$ python3 -q
>>> import numpy as np
>>> np.set_printoptions(precision=2, suppress=True, linewidth=160)
>>> E = np.load("sample5.npy")
>>> E
array([[1.  , 0.7 , 0.49, 0.34, 0.24, 0.17, 0.12, 0.08, 0.06, 0.04],
       [0.7 , 1.  , 0.7 , 0.49, 0.34, 0.24, 0.17, 0.12, 0.08, 0.06],
       [0.49, 0.7 , 1.  , 0.7 , 0.49, 0.34, 0.24, 0.17, 0.12, 0.08],
       [0.34, 0.49, 0.7 , 1.  , 0.7 , 0.49, 0.34, 0.24, 0.17, 0.12],
       [0.24, 0.34, 0.49, 0.7 , 1.  , 0.7 , 0.49, 0.34, 0.24, 0.17],
       [0.17, 0.24, 0.34, 0.49, 0.7 , 1.  , 0.7 , 0.49, 0.34, 0.24],
       [0.12, 0.17, 0.24, 0.34, 0.49, 0.7 , 1.  , 0.7 , 0.49, 0.34],
       [0.08, 0.12, 0.17, 0.24, 0.34, 0.49, 0.7 , 1.  , 0.7 , 0.49],
       [0.06, 0.08, 0.12, 0.17, 0.24, 0.34, 0.49, 0.7 , 1.  , 0.7 ],
       [0.04, 0.06, 0.08, 0.12, 0.17, 0.24, 0.34, 0.49, 0.7 , 1.  ]])
>>> r0 = np.array([0, -1, 0, -2, -3, 2, 2, 1, -2, -2])
>>> A2 = E + np.outer(r0, np.eye(10)[2])
>>> np.linalg.matrix_rank(np.linalg.inv(A2) - np.linalg.inv(E), tol=1e-8)
np.int64(1)
>>> np.linalg.matrix_rank(A2 - E)
np.int64(1)
>>> A2 = E / np.sqrt((E ** 2).mean(axis=1, keepdims=True))
>>> np.linalg.matrix_rank(E - E.mean(axis=1, keepdims=True))
np.int64(9)
>>> np.linalg.norm(A2, axis=1)
array([3.16, 3.16, 3.16, 3.16, 3.16, 3.16, 3.16, 3.16, 3.16, 3.16])
>>> A2[5]
array([0.32, 0.45, 0.64, 0.92, 1.31, 1.88, 1.31, 0.92, 0.64, 0.45])
>>> X = np.array([[-3, 0, 0, 0, 0],
...     [0, 2, 0, 0, 0],
...     [0, 0, 2, 0, 0],
...     [0, 0, 0, 0, 0],
...     [0, 0, 0, 0, -5]])
>>> # rows and columns are dependent
>>> np.linalg.lstsq(X[:-1].T, X[-1])[2]
np.int32(3)
>>> X @ np.linalg.pinv(X) @ X
array([[-3.,  0.,  0.,  0.,  0.],
       [ 0.,  2.,  0.,  0.,  0.],
       [ 0.,  0.,  2.,  0.,  0.],
       [ 0.,  0.,  0.,  0.,  0.],
       [ 0.,  0.,  0.,  0., -5.]])
>>> np.allclose(X[:-1].T @ np.linalg.lstsq(X[:-1].T, X[-1])[0], X[-1])
False
>>> np.abs(np.diag(np.linalg.qr(X)[1])) > 1e-9
array([ True,  True,  True, False,  True])
>>> np.round(np.trace(np.linalg.pinv(X) @ X), 2)
np.float64(4.0)
>>> np.sort(np.linalg.eigvals(X))
array([-5., -3.,  0.,  2.,  2.])
>>> np.prod(np.diag(X)), round(np.linalg.det(X), 2)
(np.int64(0), np.float64(0.0))
>>> [round(float(np.linalg.det(X[:i, :i])), 2) + 0 for i in range(1, 6)]
[-3.0, -6.0, -12.0, 0.0, 0.0]
>>> round(np.linalg.eigvalsh(X).min(), 2)
np.float64(-5.0)
>>> W0 = np.loadtxt("dump.csv", delimiter=",")
>>> W0.round(2) + 0
array([[ 2.08,  1.03, -0.46, -1.46,  0.14, -2.45],
       [-1.05,  1.02,  0.11,  1.39,  0.41, -0.32],
       [ 0.89,  1.93, -2.67, -0.2 ,  1.7 ,  0.57],
       [ 0.  , -0.22, -0.28,  3.04,  0.39, -0.1 ],
       [-1.86, -1.21, -3.13, -1.14, -0.35, -1.34],
       [ 0.86, -1.15,  0.27, -0.42,  1.79,  1.43],
       [-1.98,  2.72,  0.07,  0.45,  0.12,  0.84],
       [-1.04, -0.37,  1.74, -0.01,  3.  , -0.91]])
>>> A2 = np.c_[W0[:, :3] @ np.array([[2, 1, 1], [2, 2, 0], [2, 0, 0]]), np.array([2, 1, 2, 2, 0, 2, 1, 2])]
>>> A2.round(2) + 0
array([[  5.31,   4.15,   2.08,   2.  ],
       [  0.17,   1.  ,  -1.05,   1.  ],
       [  0.29,   4.75,   0.89,   2.  ],
       [ -1.01,  -0.44,   0.  ,   2.  ],
       [-12.39,  -4.28,  -1.86,   0.  ],
       [ -0.04,  -1.44,   0.86,   2.  ],
       [  1.63,   3.46,  -1.98,   1.  ],
       [  0.67,  -1.77,  -1.04,   2.  ]])
>>> np.linalg.norm(np.linalg.qr(W0)[0].T @ A2, axis=0) ** 2 / ((A2 ** 2).sum(axis=0) + 1e-12)
array([1.  , 1.  , 1.  , 0.85])
>>> np.linalg.matrix_rank(A2)
np.int64(4)
>>> P = W0 @ np.linalg.solve(W0.T @ W0, W0.T)
>>> np.round(np.linalg.eigvalsh(P), 2) + 0
array([0., 0., 1., 1., 1., 1., 1., 1.])
>>> np.allclose(P @ P, P)
True
>>> np.diag(P)
array([0.85, 0.26, 0.86, 0.83, 0.97, 0.57, 0.73, 0.92])
>>> left, s, Vt = np.linalg.svd(W0, full_matrices=False)
>>> s / s[0]
array([1.  , 0.9 , 0.81, 0.73, 0.66, 0.59])
>>> np.abs(left[:, 0]).round(6).argmax()
np.int64(4)
>>> round(np.sqrt((s ** 2).sum()), 2), np.round(np.linalg.norm(W0), 2)
(np.float64(9.72), np.float64(9.72))
>>> left.shape, s.shape, Vt.shape
((8, 6), (6,), (6, 6))
>>> np.abs(Vt[0])
array([0.2 , 0.01, 0.72, 0.52, 0.24, 0.34])
>>> rng = np.random.default_rng(276)
>>> lab = rng.permutation(6)
>>> A2 = W0[:, lab] * rng.choice([-1, 1], 6)
>>> A2.round(2) + 0
array([[ 2.08,  0.14,  0.46, -1.03,  2.45,  1.46],
       [-1.05,  0.41, -0.11, -1.02,  0.32, -1.39],
       [ 0.89,  1.7 ,  2.67, -1.93, -0.57,  0.2 ],
       [ 0.  ,  0.39,  0.28,  0.22,  0.1 , -3.04],
       [-1.86, -0.35,  3.13,  1.21,  1.34,  1.14],
       [ 0.86,  1.79, -0.27,  1.15, -1.43,  0.42],
       [-1.98,  0.12, -0.07, -2.72, -0.84, -0.45],
       [-1.04,  3.  , -1.74,  0.37,  0.91,  0.01]])
>>> left, _, Vt = np.linalg.svd(W0.T @ A2)
>>> lab
array([0, 4, 2, 1, 5, 3])
>>> np.round(left @ Vt, 2) + 0
array([[ 1.,  0.,  0.,  0.,  0.,  0.],
       [ 0.,  0.,  0., -1.,  0.,  0.],
       [ 0.,  0., -1.,  0.,  0.,  0.],
       [ 0.,  0.,  0.,  0.,  0., -1.],
       [ 0.,  1.,  0.,  0.,  0.,  0.],
       [ 0.,  0.,  0.,  0., -1.,  0.]])
>>> np.round(np.linalg.lstsq(W0, A2)[0], 2) + 0
array([[ 1.,  0.,  0.,  0.,  0.,  0.],
       [ 0.,  0.,  0., -1.,  0.,  0.],
       [ 0.,  0., -1.,  0.,  0.,  0.],
       [ 0.,  0.,  0.,  0.,  0., -1.],
       [ 0.,  1.,  0.,  0.,  0.,  0.],
       [ 0.,  0.,  0.,  0., -1.,  0.]])
>>> x = np.array([1, 2, 3, 3, 0, 0])
>>> A2 @ x
array([  0.64,  -3.63,   6.5 ,   2.3 ,  10.44,   7.09, -10.1 ,   0.85])
>>> A2 @ (2 * x)
array([  1.29,  -7.26,  13.  ,   4.61,  20.89,  14.18, -20.21,   1.7 ])
>>> (A2 * x).sum(axis=1)
array([  0.64,  -3.63,   6.5 ,   2.3 ,  10.44,   7.09, -10.1 ,   0.85])
>>> (A2 @ x).argmax()
np.int64(4)
>>> np.linalg.norm(A2 @ x) <= np.linalg.norm(A2, 2) * np.linalg.norm(x) + 1e-9
np.True_
>>> A2 @ np.ones(6)
array([ 5.56, -2.84,  2.95, -2.04,  4.6 ,  2.52, -5.93,  1.52])
>>> F = np.array([[3, 1, -3, -2],
...     [-1, -3, 0, 1],
...     [1, 2, 3, 1],
...     [-2, 0, -1, 0],
...     [2, -3, -1, -3],
...     [-2, -2, 3, -2],
...     [2, 2, 2, 3],
...     [1, 1, 3, -2],
...     [-1, -3, 3, -2],
...     [1, 0, 2, -2]])
>>> F[-1] = F[0] + -1 * F[1]
>>> F
array([[ 3,  1, -3, -2],
       [-1, -3,  0,  1],
       [ 1,  2,  3,  1],
       [-2,  0, -1,  0],
       [ 2, -3, -1, -3],
       [-2, -2,  3, -2],
       [ 2,  2,  2,  3],
       [ 1,  1,  3, -2],
       [-1, -3,  3, -2],
       [ 4,  4, -3, -3]])
>>> A2 = np.c_[F[:, :2] @ np.array([[-2, 1], [2, -2]]), np.array([-1, -1, -1, -2, -3, 2, 0, 0, 0, 0])]
>>> A2
array([[ -4,   1,  -1],
       [ -4,   5,  -1],
       [  2,  -3,  -1],
       [  4,  -2,  -2],
       [-10,   8,  -3],
       [  0,   2,   2],
       [  0,  -2,   0],
       [  0,  -1,   0],
       [ -4,   5,   0],
       [  0,  -4,   0]])
>>> np.round(np.linalg.lstsq(F, A2[:, 0])[0], 2) + 0
array([-2.,  2.,  0.,  0.])
>>> lab = F[:, 1] > np.median(F[:, 1])
>>> r0 = F[lab].mean(axis=0) - F[~lab].mean(axis=0)
>>> lab.astype(int)
array([1, 0, 1, 0, 0, 0, 1, 1, 0, 1])
>>> (((F - F.mean(axis=0)) @ r0 > 0) == lab).mean()
np.float64(1.0)
>>> np.argsort(-np.abs(r0).round(6), kind="stable")
array([1, 0, 3, 2])
>>> r0 = np.array([1, 0])
>>> np.array([np.convolve(row, r0, "same") for row in F])
array([[ 3,  1, -3, -2],
       [-1, -3,  0,  1],
       [ 1,  2,  3,  1],
       [-2,  0, -1,  0],
       [ 2, -3, -1, -3],
       [-2, -2,  3, -2],
       [ 2,  2,  2,  3],
       [ 1,  1,  3, -2],
       [-1, -3,  3, -2],
       [ 4,  4, -3, -3]])
>>> np.correlate(F[1], F[3], "full")
array([ 0,  1,  3,  2,  5,  0, -2])
>>> Xc = F - F.mean(axis=0)
>>> left, s, Vt = np.linalg.svd(Xc, full_matrices=False)
>>> s ** 2 / (s ** 2).sum()
array([0.51, 0.29, 0.13, 0.06])
>>> np.round(Xc.mean(axis=0), 2) + 0
array([0., 0., 0., 0.])
>>> np.searchsorted(np.cumsum(s ** 2) / (s ** 2).sum(), 0.9) + 1
np.int64(3)
>>> Vt[0] * np.sign(Vt[0, np.abs(Vt[0]).argmax()])
array([ 0.57,  0.58, -0.57, -0.14])
>>> np.linalg.matrix_rank(Xc)
np.int64(4)
>>> np.abs(left[:, 0]).argmax()
np.int64(9)
>>> np.abs(Vt[-1])
array([0.78, 0.52, 0.18, 0.28])
>>> P = F @ np.linalg.solve(F.T @ F, F.T)
>>> np.round(P @ F[:, 1], 2) + 0
array([ 1., -3.,  2.,  0., -3., -2.,  2.,  1., -3.,  4.])
>>> P
array([[ 0.29, -0.02, -0.09, -0.09,  0.26, -0.15, -0.03, -0.02, -0.07,  0.31],
       [-0.02,  0.28, -0.11, -0.09,  0.21, -0.07,  0.06, -0.19,  0.07, -0.29],
       [-0.09, -0.11,  0.31, -0.14, -0.13,  0.04,  0.31,  0.24,  0.04,  0.02],
       [-0.09, -0.09, -0.14,  0.24, -0.23,  0.07, -0.28, -0.09, -0.08, -0.01],
       [ 0.26,  0.21, -0.13, -0.23,  0.6 ,  0.01, -0.03,  0.01,  0.23,  0.05],
       [-0.15, -0.07,  0.04,  0.07,  0.01,  0.37, -0.22,  0.25,  0.29, -0.08],
       [-0.03,  0.06,  0.31, -0.28, -0.03, -0.22,  0.57,  0.05, -0.08, -0.09],
       [-0.02, -0.19,  0.24, -0.09,  0.01,  0.25,  0.05,  0.39,  0.21,  0.17],
       [-0.07,  0.07,  0.04, -0.08,  0.23,  0.29, -0.08,  0.21,  0.35, -0.13],
       [ 0.31, -0.29,  0.02, -0.01,  0.05, -0.08, -0.09,  0.17, -0.13,  0.6 ]])
>>> np.diag(P)
array([0.29, 0.28, 0.31, 0.24, 0.6 , 0.37, 0.57, 0.39, 0.35, 0.6 ])
>>> mat = np.loadtxt("data.csv", delimiter=",")
>>> mat
array([[ 2.,  3.,  0.],
       [ 3.,  0.,  3.],
       [ 0.,  3., -3.]])
>>> # symmetric
>>> w, vecs = np.linalg.eigh(mat)
>>> np.linalg.svd(mat, compute_uv=False)
array([5.25, 4.62, 0.37])
>>> (w > 1e-8).sum(), (w < -1e-8).sum()
(np.int64(1), np.int64(2))
>>> w.sum(), np.trace(mat)
(np.float64(-1.0), np.float64(-1.0))
>>> np.linalg.eigvalsh(mat @ mat)
array([ 0.14, 21.33, 27.53])
>>> np.linalg.eigvalsh(mat + -3 * np.eye(3))
array([-8.25, -3.37,  1.62])
>>> np.round(vecs.T @ vecs, 2) + 0
array([[1., 0., 0.],
       [0., 1., 0.],
       [0., 0., 1.]])
>>> arr = np.load("x.npy")
>>> arr
array([[-2.,  0.,  0.,  0., -3.,  0.],
       [ 0., -2., -3., -3.,  0., -3.],
       [ 0., -3., -2., -3.,  0., -3.],
       [ 0., -3., -3., -2.,  0., -3.],
       [-3.,  0.,  0.,  0., -2.,  0.],
       [ 0., -3., -3., -3.,  0., -2.]])
>>> # symmetric
>>> cov = arr.T @ arr
>>> np.linalg.svd(arr, compute_uv=False) ** 2
array([121.,  25.,   1.,   1.,   1.,   1.])
>>> np.trace(cov), (arr ** 2).sum()
(np.float64(150.0), np.float64(150.0))
>>> x = np.array([2, 0, 0, 0, 0, 1])
>>> a = np.maximum(arr @ x, 0)
>>> a
array([0., 0., 0., 0., 0., 0.])
>>> np.maximum(arr @ (3 * x), 0)
array([0., 0., 0., 0., 0., 0.])
>>> np.tanh(arr @ x)
array([-1.  , -1.  , -1.  , -1.  , -1.  , -0.96])
>>> np.flatnonzero(a > 1e-9)
array([], dtype=int64)
